% ipython --no-banner

In [1]: import numpy as np

In [2]: from numpy import linalg as LA

In [3]: np.set_printoptions(suppress=True, linewidth=160)

In [4]: J = np.loadtxt("layer0.csv", delimiter=",")

In [5]: J
Out[5]: 
array([[0., 0., 0., 0., 0., 1.],
       [0., 0., 1., 0., 0., 0.],
       [0., 1., 0., 0., 0., 1.],
       [0., 0., 0., 0., 0., 0.],
       [0., 0., 0., 0., 0., 1.],
       [1., 0., 1., 0., 1., 0.]])

In [6]: rng = np.random.default_rng(397)

In [7]: idx = rng.permutation(6)

In [8]: idx
Out[8]: array([5, 3, 0, 1, 2, 4])

In [9]: out = J[idx][:, idx]

In [10]: print(np.trace(out))
0.0

In [11]: print(np.round(np.sort(np.abs(LA.eigvals(out))), 1))
[0.  0.  0.8 0.8 1.8 1.8]

In [12]: np.allclose(out, J)
Out[12]: False

In [13]: round(float(LA.det(out)), 1), round(float(LA.det(J[idx])), 1)
Out[13]: (0.0, 0.0)

In [14]: out
Out[14]: 
array([[0., 0., 1., 0., 1., 1.],
       [0., 0., 0., 0., 0., 0.],
       [1., 0., 0., 0., 0., 0.],
       [0., 0., 0., 0., 1., 0.],
       [1., 0., 0., 1., 0., 0.],
       [1., 0., 0., 0., 0., 0.]])

In [15]: rk = LA.matrix_rank(J)

In [16]: rk
Out[16]: np.int64(4)

In [17]: null = LA.svd(J)[2][rk:].T

In [18]: np.allclose(J @ null, 0)
Out[18]: True

In [19]: print(np.round(J @ null, 1) + 0)
[[0. 0.]
 [0. 0.]
 [0. 0.]
 [0. 0.]
 [0. 0.]
 [0. 0.]]

In [20]: left, s, Vh = LA.svd(J)

In [21]: vecs = Vh[:(s > 1e-8).sum()]

In [22]: x = J[2] + -3 * J[5] + rng.integers(2) * np.eye(6)[5]

In [23]: x
Out[23]: array([-3.,  1., -3.,  0., -3.,  2.])

In [24]: np.round(vecs.T @ vecs, 1) + 0
Out[24]: 
array([[0.5, 0. , 0. , 0. , 0.5, 0. ],
       [0. , 1. , 0. , 0. , 0. , 0. ],
       [0. , 0. , 1. , 0. , 0. , 0. ],
       [0. , 0. , 0. , 0. , 0. , 0. ],
       [0.5, 0. , 0. , 0. , 0.5, 0. ],
       [0. , 0. , 0. , 0. , 0. , 1. ]])

In [25]: np.round(np.diag(vecs.T @ vecs), 1) + 0
Out[25]: array([0.5, 1. , 1. , 0. , 0.5, 1. ])

In [26]: print(LA.matrix_rank(np.vstack([J, x])))
4

In [27]: round(float(LA.norm(x - vecs.T @ vecs @ x)), 1)
Out[27]: 0.0

In [28]: np.allclose(vecs.T @ vecs @ x, x)
Out[28]: True

In [29]: K = np.loadtxt("a.csv", delimiter=",")

In [30]: K
Out[30]: 
array([[9., 6., 1., 3., 9., 4., 7., 1., 9., 3., 4., 5., 3.],
       [6., 9., 8., 0., 0., 2., 1., 7., 4., 2., 7., 9., 8.],
       [9., 4., 4., 8., 0., 3., 3., 1., 0., 7., 0., 0., 8.],
       [9., 4., 4., 8., 0., 3., 3., 1., 0., 7., 0., 0., 8.],
       [3., 2., 5., 5., 0., 8., 0., 9., 4., 9., 3., 3., 9.],
       [2., 0., 8., 1., 9., 0., 2., 5., 7., 6., 8., 4., 9.]])

In [31]: out = np.array([[2, 3, 1],
    ...:     [0, 2, 3],
    ...:     [2, 1, 0],
    ...:     [0, 0, 0],
    ...:     [3, 0, 0],
    ...:     [3, 3, 1],
    ...:     [0, 0, 0],
    ...:     [0, 0, 2],
    ...:     [2, 2, 3],
    ...:     [0, 2, 1],
    ...:     [1, 3, 1],
    ...:     [1, 3, 2],
    ...:     [0, 3, 1]])

In [32]: out.T @ K.T
Out[32]: 
array([[ 86.,  58.,  35.,  35.,  54.,  73.],
       [112., 134.,  86.,  86., 113., 103.],
       [ 80.,  96.,  41.,  41.,  74.,  64.]])

In [33]: K @ out
Out[33]: 
array([[ 86., 112.,  80.],
       [ 58., 134.,  96.],
       [ 35.,  86.,  41.],
       [ 35.,  86.,  41.],
       [ 54., 113.,  74.],
       [ 73., 103.,  64.]])

In [34]: np.einsum("ik,kj->ij", K, out)
Out[34]: 
array([[ 86., 112.,  80.],
       [ 58., 134.,  96.],
       [ 35.,  86.,  41.],
       [ 35.,  86.,  41.],
       [ 54., 113.,  74.],
       [ 73., 103.,  64.]])
